% ipython --no-banner

In [1]: import numpy as np

In [2]: np.set_printoptions(suppress=True, linewidth=200)

In [3]: def tidy(a):
   ...:     return np.round(a, 2) + 0
   ...: 

In [4]: X = np.load("x.npy")

In [5]: tidy(X)
Out[5]: 
array([[ 1.  ,  0.  ,  0.  ,  0.  ],
       [ 0.  ,  1.  ,  0.  ,  0.  ],
       [ 0.  ,  0.  ,  0.81,  0.59],
       [ 0.  ,  0.  , -0.59,  0.81]])

In [6]: vec = np.array([4, 4, 1, 2])

In [7]: print(tidy(np.linalg.inv(X)))
[[ 1.    0.    0.    0.  ]
 [ 0.    1.    0.    0.  ]
 [ 0.    0.    0.81 -0.59]
 [ 0.    0.    0.59  0.81]]

In [8]: tidy(np.linalg.norm(vec)), tidy(np.linalg.norm(X @ vec))
Out[8]: (np.float64(6.08), np.float64(6.08))

In [9]: print(X.T @ (X @ vec))
[4. 4. 1. 2.]

In [10]: tidy(np.abs(np.linalg.eigvals(X)))
Out[10]: array([1., 1., 1., 1.])

In [11]: O, Rm = np.linalg.qr(X)

In [12]: tidy(np.abs(np.diag(Rm)))
Out[12]: array([1., 1., 1., 1.])

In [13]: O.shape, Rm.shape
Out[13]: ((4, 4), (4, 4))

In [14]: tidy(O @ Rm)
Out[14]: 
array([[ 1.  ,  0.  ,  0.  ,  0.  ],
       [ 0.  ,  1.  ,  0.  ,  0.  ],
       [ 0.  ,  0.  ,  0.81,  0.59],
       [ 0.  ,  0.  , -0.59,  0.81]])

In [15]: other = np.array([[3, -7], [-6, 6], [-6, -6], [-1, 6]])

In [16]: print(np.linalg.matrix_rank(X @ other))
2

In [17]: other @ X
---------------------------------------------------------------------------
ValueError                                Traceback (most recent call last)
Cell In[17], line 1
----> 1 other @ X

ValueError: matmul: Input operand 1 has a mismatch in its core dimension 0, with gufunc signature (n?,k),(k,m?)->(n?,m?) (size 4 is different from 2)

In [18]: tidy(np.einsum("ij->j", X))
Out[18]: array([1.  , 1.  , 0.22, 1.4 ])

In [19]: tidy(other.T @ X.T)
Out[19]: 
array([[ 3.  , -6.  , -5.44,  2.72],
       [-7.  ,  6.  , -1.33,  8.38]])

In [20]: np.linalg.matrix_rank(np.vstack([X, other.T]))
Out[20]: np.int64(4)

In [21]: tidy(np.einsum("ik,kj->ji", X, other))
Out[21]: 
array([[ 3.  , -6.  , -5.44,  2.72],
       [-7.  ,  6.  , -1.33,  8.38]])

In [22]: tidy(X @ other)
Out[22]: 
array([[ 3.  , -7.  ],
       [-6.  ,  6.  ],
       [-5.44, -1.33],
       [ 2.72,  8.38]])

In [23]: tidy(np.linalg.norm(X, axis=0))
Out[23]: array([1., 1., 1., 1.])

In [24]: tidy(np.linalg.svd(X, compute_uv=False))
Out[24]: array([1., 1., 1., 1.])

In [25]: X[:, 1] @ X[:, 3]
Out[25]: np.float64(0.0)

In [26]: print(tidy(X.reshape(-1, 2)))
[[ 1.    0.  ]
 [ 0.    0.  ]
 [ 0.    1.  ]
 [ 0.    0.  ]
 [ 0.    0.  ]
 [ 0.81  0.59]
 [ 0.    0.  ]
 [-0.59  0.81]]

In [27]: tidy(X.reshape(2, -1))
Out[27]: 
array([[ 1.  ,  0.  ,  0.  ,  0.  ,  0.  ,  1.  ,  0.  ,  0.  ],
       [ 0.  ,  0.  ,  0.81,  0.59,  0.  ,  0.  , -0.59,  0.81]])

In [28]: tidy(X.ravel(order="F"))
Out[28]: array([ 1.  ,  0.  ,  0.  ,  0.  ,  0.  ,  1.  ,  0.  ,  0.  ,  0.  ,  0.  ,  0.81, -0.59,  0.  ,  0.  ,  0.59,  0.81])

In [29]: blk = X.reshape(4, 2, -1)

In [30]: blk.shape
Out[30]: (4, 2, 2)

In [31]: print(np.swapaxes(blk, 1, 2)[0])
[[1. 0.]
 [0. 0.]]

In [32]: print(np.einsum("ihd,jhd->hij", blk, blk).shape)
(2, 4, 4)

In [33]: tidy(blk.transpose(1, 0, 2))
Out[33]: 
array([[[ 1.  ,  0.  ],
        [ 0.  ,  1.  ],
        [ 0.  ,  0.  ],
        [ 0.  ,  0.  ]],

       [[ 0.  ,  0.  ],
        [ 0.  ,  0.  ],
        [ 0.81,  0.59],
        [-0.59,  0.81]]])

In [34]: blk[:, 0]
Out[34]: 
array([[1., 0.],
       [0., 1.],
       [0., 0.],
       [0., 0.]])

In [35]: M = np.loadtxt("sample19.csv", delimiter=",")

In [36]: print(M)
[[9. 0. 8. 8. 3.]
 [8. 7. 0. 0. 8.]
 [2. 6. 9. 9. 8.]]

In [37]: blk = np.stack([M, 2 * M, M[::-1]])

In [38]: np.linalg.matrix_rank(blk)
Out[38]: array([3, 3, 3])

In [39]: tidy(np.linalg.norm(blk, axis=(1, 2)))
Out[39]: array([25.71, 51.42, 25.71])

In [40]: other = M / np.linalg.norm(M, axis=1, keepdims=True)

In [41]: cov = other @ other.T

In [42]: tidy(np.linalg.norm(other, axis=1))
Out[42]: array([1., 1., 1.])

In [43]: np.argwhere(np.triu(np.abs(cov) > 0.95, 1))
Out[43]: array([], shape=(0, 2), dtype=int64)

In [44]: (np.abs(cov) > 0.9).astype(int)
Out[44]: 
array([[1, 0, 0],
       [0, 1, 0],
       [0, 0, 1]])

In [45]: tidy(cov[0])
Out[45]: array([1.  , 0.49, 0.77])

In [46]: tidy(np.degrees(np.arccos(np.clip(cov[0, 2], -1, 1))))
Out[46]: np.float64(39.43)

In [47]: f = np.array([1, 1])

In [48]: np.correlate(M[0], M[1], "full")
Out[48]: array([ 72.,   0.,  64., 127.,  96.,  56., 120.,  85.,  24.])

In [49]: np.array([np.convolve(row, f, "same") for row in M])
Out[49]: 
array([[ 9.,  9.,  8., 16., 11.],
       [ 8., 15.,  7.,  0.,  8.],
       [ 2.,  8., 15., 18., 17.]])

In [50]: np.polyval(f, M[0])
Out[50]: array([10.,  1.,  9.,  9.,  4.])

In [51]: W = np.array([[0, 3, 3, 1, 3],
    ...:     [3, 0, 2, 1, 2],
    ...:     [2, 2, 0, 0, 2],
    ...:     [0, 2, 3, 1, 2],
    ...:     [2, 0, 3, 1, 0]])

In [52]: coef = np.array([0, 0, 3, -1, 2])

In [53]: H = np.maximum(M @ W + coef, 0)

In [54]: print((H > 0).mean(axis=0))
[1. 1. 1. 1. 1.]

In [55]: H
Out[55]: 
array([[22., 59., 63., 19., 61.],
       [37., 24., 65., 22., 40.],
       [52., 42., 72., 24., 56.]])

In [56]: Z = np.array([[2, -1], [-1, 2], [0, -1], [2, 1], [1, 1]])

In [57]: H @ Z
Out[57]: 
array([[ 84., 113.],
       [134.,   8.],
       [166.,  40.]])

In [58]: W @ Z
Out[58]: 
array([[ 2,  7],
       [10, -2],
       [ 4,  4],
       [ 2,  4],
       [ 6, -4]])

In [59]: tidy(np.linalg.norm(H) ** 2 / np.linalg.norm(H, 2) ** 2)
Out[59]: np.float64(1.03)

In [60]: tidy(np.linalg.norm(H, 1)), tidy(np.linalg.norm(H, np.inf))
Out[60]: (np.float64(200.0), np.float64(246.0))

In [61]: feats = np.load("w.npy")

In [62]: feats
Out[62]: 
array([[-3,  0,  0,  0,  0,  0],
       [ 0, -2,  0,  0,  0,  0],
       [ 1, -1,  0,  0,  0,  0],
       [ 0,  0, -3,  0,  0,  0],
       [ 0,  0,  0, -2,  0,  0],
       [ 0,  0,  1, -1,  0,  0],
       [ 0,  0,  0,  0, -3,  0],
       [ 0,  0,  0,  0,  0, -2],
       [ 0,  0,  0,  0,  1, -1]])

In [63]: def softmax(z):
    ...:     e = np.exp(z - z.max(axis=-1, keepdims=True))
    ...:     return e / e.sum(axis=-1, keepdims=True)
    ...: 

In [64]: tidy(softmax(feats).sum(axis=1))
Out[64]: array([1., 1., 1., 1., 1., 1., 1., 1., 1.])

In [65]: tidy(softmax(feats[8] + 2))
Out[65]: array([0.14, 0.14, 0.14, 0.14, 0.38, 0.05])

In [66]: att = feats @ feats.T / np.sqrt(6)

In [67]: print(tidy(softmax(att)[8] @ feats))
[-0.18 -0.28 -0.18 -0.28  0.13 -0.63]

In [68]: rng = np.random.default_rng(235)

In [69]: other = X + rng.integers(-2, 3, (4, 1)) @ rng.integers(-2, 3, (1, 4))

In [70]: tidy(other)
Out[70]: 
array([[ 0.  , -2.  ,  1.  , -2.  ],
       [ 0.  ,  1.  ,  0.  ,  0.  ],
       [-2.  , -4.  ,  2.81, -3.41],
       [ 2.  ,  4.  , -2.59,  4.81]])

In [71]: np.abs(other - X).sum(axis=1)
Out[71]: array([ 6.,  0., 12., 12.])

In [72]: other - X
Out[72]: 
array([[-1., -2.,  1., -2.],
       [ 0.,  0.,  0.,  0.],
       [-2., -4.,  2., -4.],
       [ 2.,  4., -2.,  4.]])

In [73]: np.linalg.matrix_rank(other - X, tol=1e-8)
Out[73]: np.int64(1)

In [74]: blk = np.stack([other, -1 * other, other[::-1]])

In [75]: tidy(np.linalg.det(blk))
Out[75]: array([3.68, 3.68, 3.68])

In [76]: tidy(np.einsum("bij,cij->bc", blk, blk))
Out[76]: 
array([[ 99.36, -99.36, -48.41],
       [-99.36,  99.36,  48.41],
       [-48.41,  48.41,  99.36]])

In [77]: np.linalg.matrix_rank(blk)
Out[77]: array([4, 4, 4])

In [78]: (blk @ other.T).shape
Out[78]: (3, 4, 4)

In [79]: other = feats / np.sqrt((feats ** 2).mean(axis=1, keepdims=True))

In [80]: np.linalg.matrix_rank(other) == np.linalg.matrix_rank(feats)
Out[80]: np.True_

In [81]: W0 = np.loadtxt("layer3.csv", delimiter=",")

In [82]: W0
Out[82]: 
array([[ 0.5, -0.1, -0.2, -0.4, -0.9],
       [ 1.8,  1.1,  0.4,  0.4,  0.8],
       [-0.4,  0.9, -1.3, -0.5, -1.1]])

In [83]: other = W0 / np.linalg.norm(W0, axis=1, keepdims=True)

In [84]: cov = other @ other.T

In [85]: tidy(np.degrees(np.arccos(np.clip(cov[1, 0], -1, 1))))
Out[85]: np.float64(93.72)

In [86]: (np.abs(cov) > 0.9).astype(int)
Out[86]: 
array([[1, 0, 0],
       [0, 1, 0],
       [0, 0, 1]])

In [87]: tidy(cov[1])
Out[87]: array([-0.06,  1.  , -0.28])

In [88]: W = np.array([[-2, 3, -1, 1, -3],
    ...:     [2, 4, 5, -1, 2],
    ...:     [-4, 5, -5, 3, -3],
    ...:     [1, -2, 2, -5, -5],
    ...:     [0, -2, -1, 4, 0]])

In [89]: coef = np.array([2, 2, -1, 1, 2])

In [90]: H = np.maximum(W0 @ W + coef, 0)

In [91]: tidy(H)
Out[91]: 
array([[ 1.2,  4.7,  0. ,  0. ,  2.9],
       [ 0. , 11.4,  0.7,  4.1,  0. ],
       [ 9.3,  1.1, 10.5,  0. , 11.4]])

In [92]: (H > 0).astype(int)
Out[92]: 
array([[1, 1, 0, 0, 1],
       [0, 1, 1, 1, 0],
       [1, 1, 1, 0, 1]])

In [93]: Z = np.array([[1, -1], [-2, -1], [-1, 2], [2, 3], [-2, 1]])

In [94]: W @ Z
Out[94]: 
array([[  1,  -3],
       [-17,   3],
       [  3,  -5],
       [  3, -15],
       [ 13,  12]])

In [95]: (H @ Z).round(6).argmax(axis=1)
Out[95]: array([1, 1, 1])

In [96]: arr = np.array([[17.79, -7.55, 5.13],
    ...:     [13.99, 3.79, 13.78],
    ...:     [1.34, 10.01, -17.27],
    ...:     [2.85, 1.73, -19.72],
    ...:     [10.73, 13.16, -10.57],
    ...:     [13.67, -10.61, 10.03],
    ...:     [18.53, 2.7, 7.03],
    ...:     [16.96, 0.63, -10.58],
    ...:     [-11.76, -5.75, -15.12],
    ...:     [10.81, 1.76, 16.73],
    ...:     [3.33, -9.51, 17.28],
    ...:     [17.56, -8.84, 3.66],
    ...:     [16.27, -9.68, 6.46],
    ...:     [-13.74, -12.02, 8.17],
    ...:     [1.23, 1.07, 19.93],
    ...:     [14.36, -13.68, -2.58],
    ...:     [16.12, -11.1, 4.13],
    ...:     [-9.42, -7.71, -15.86],
    ...:     [-19.77, -1.7, 2.5],
    ...:     [-14.0, 5.34, -13.25],
    ...:     [-6.29, -16.45, -9.47]])

In [97]: other = np.c_[arr[:, :2] @ np.array([[1, -1], [3, -3]]), np.array([1, -3, 5, -5, 1, 1, -3, -4, 1, 0, -4, -1, -1, -4, 4, 0, -5, -5, 0, -3, 5])]

In [98]: tidy(other)
Out[98]: 
array([[ -4.86,   4.86,   1.  ],
       [ 25.36, -25.36,  -3.  ],
       [ 31.37, -31.37,   5.  ],
       [  8.04,  -8.04,  -5.  ],
       [ 50.21, -50.21,   1.  ],
       [-18.16,  18.16,   1.  ],
       [ 26.63, -26.63,  -3.  ],
       [ 18.85, -18.85,  -4.  ],
       [-29.01,  29.01,   1.  ],
       [ 16.09, -16.09,   0.  ],
       [-25.2 ,  25.2 ,  -4.  ],
       [ -8.96,   8.96,  -1.  ],
       [-12.77,  12.77,  -1.  ],
       [-49.8 ,  49.8 ,  -4.  ],
       [  4.44,  -4.44,   4.  ],
       [-26.68,  26.68,   0.  ],
       [-17.18,  17.18,  -5.  ],
       [-32.55,  32.55,  -5.  ],
       [-24.87,  24.87,   0.  ],
       [  2.02,  -2.02,  -3.  ],
       [-55.64,  55.64,   5.  ]])

In [99]: np.linalg.matrix_rank(np.c_[arr, other])
Out[99]: np.int64(4)

In [100]: tidy(np.linalg.norm(other - arr @ np.linalg.lstsq(arr, other)[0], axis=0))
Out[100]: array([ 0.  ,  0.  , 14.41])
